$ python3 -q
>>> import numpy as np
>>> np.set_printoptions(precision=2, suppress=True, linewidth=100, floatmode="fixed")
>>> J = np.loadtxt("test19.csv", delimiter=",")
>>> J
array([[ -6.67, -10.15,   1.93,   8.20,   2.02],
       [ -5.46,  -7.54,   0.16,   6.10,   1.84],
       [ -2.10,  -1.81,  -1.92,   0.78,   0.51],
       [ -0.85,  -0.72,  -0.81,  -0.09,  -0.05],
       [ -0.69,  -0.60,  -0.63,  -0.11,  -0.08],
       [  0.08,   0.09,   0.05,   0.03,   0.03],
       [  1.04,   1.29,   0.24,   0.47,   0.62],
       [  3.55,   5.84,  -1.85,   1.57,   3.23],
       [  5.05,   9.10,  -4.07,   2.01,   5.06],
       [  5.28,   9.63,  -4.46,   2.07,   5.35],
       [  7.86,  15.75,  -9.21,   2.49,   8.67],
       [ 13.71,  30.63, -21.86,   2.51,  16.35],
       [ 14.09,  31.61, -22.73,   2.48,  16.85],
       [ 14.49,  32.66, -23.65,   2.45,  17.37],
       [ 14.89,  33.73, -24.60,   2.41,  17.91],
       [ 15.84,  36.24, -26.83,   2.30,  19.16],
       [ 15.86,  36.29, -26.88,   2.30,  19.18],
       [ 16.17,  37.10, -27.60,   2.26,  19.59]])
>>> cen = J - J.mean(axis=0)
>>> vecs = np.linalg.svd(cen)[2][:3]
>>> M2 = cen - cen @ vecs.T @ vecs
>>> (cen @ vecs.T).std(axis=0)
array([23.01,  2.94,  1.42])
>>> left, sv, Vh = np.linalg.svd(J)
>>> np.argmax(sv[:-1] / (sv[1:] + 1e-6)) + 1
np.int64(3)
>>> M2 = left[:, :3] @ np.diag(sv[:3]) @ Vh[:3]
>>> round(np.abs(J - M2).max(), 2)
np.float64(0.0)
>>> M2
array([[ -6.67, -10.15,   1.93,   8.20,   2.02],
       [ -5.46,  -7.54,   0.16,   6.10,   1.84],
       [ -2.10,  -1.81,  -1.92,   0.78,   0.51],
       [ -0.85,  -0.72,  -0.81,  -0.09,  -0.05],
       [ -0.69,  -0.60,  -0.63,  -0.11,  -0.08],
       [  0.08,   0.09,   0.05,   0.03,   0.03],
       [  1.04,   1.29,   0.24,   0.47,   0.62],
       [  3.55,   5.84,  -1.85,   1.57,   3.23],
       [  5.05,   9.10,  -4.07,   2.01,   5.06],
       [  5.28,   9.63,  -4.46,   2.07,   5.35],
       [  7.86,  15.75,  -9.21,   2.49,   8.67],
       [ 13.71,  30.63, -21.86,   2.51,  16.35],
       [ 14.09,  31.61, -22.73,   2.48,  16.85],
       [ 14.49,  32.66, -23.65,   2.45,  17.37],
       [ 14.89,  33.73, -24.60,   2.41,  17.91],
       [ 15.84,  36.24, -26.83,   2.30,  19.16],
       [ 15.86,  36.29, -26.88,   2.30,  19.18],
       [ 16.17,  37.10, -27.60,   2.26,  19.59]])
>>> np.linalg.matrix_rank(M2)
np.int64(3)
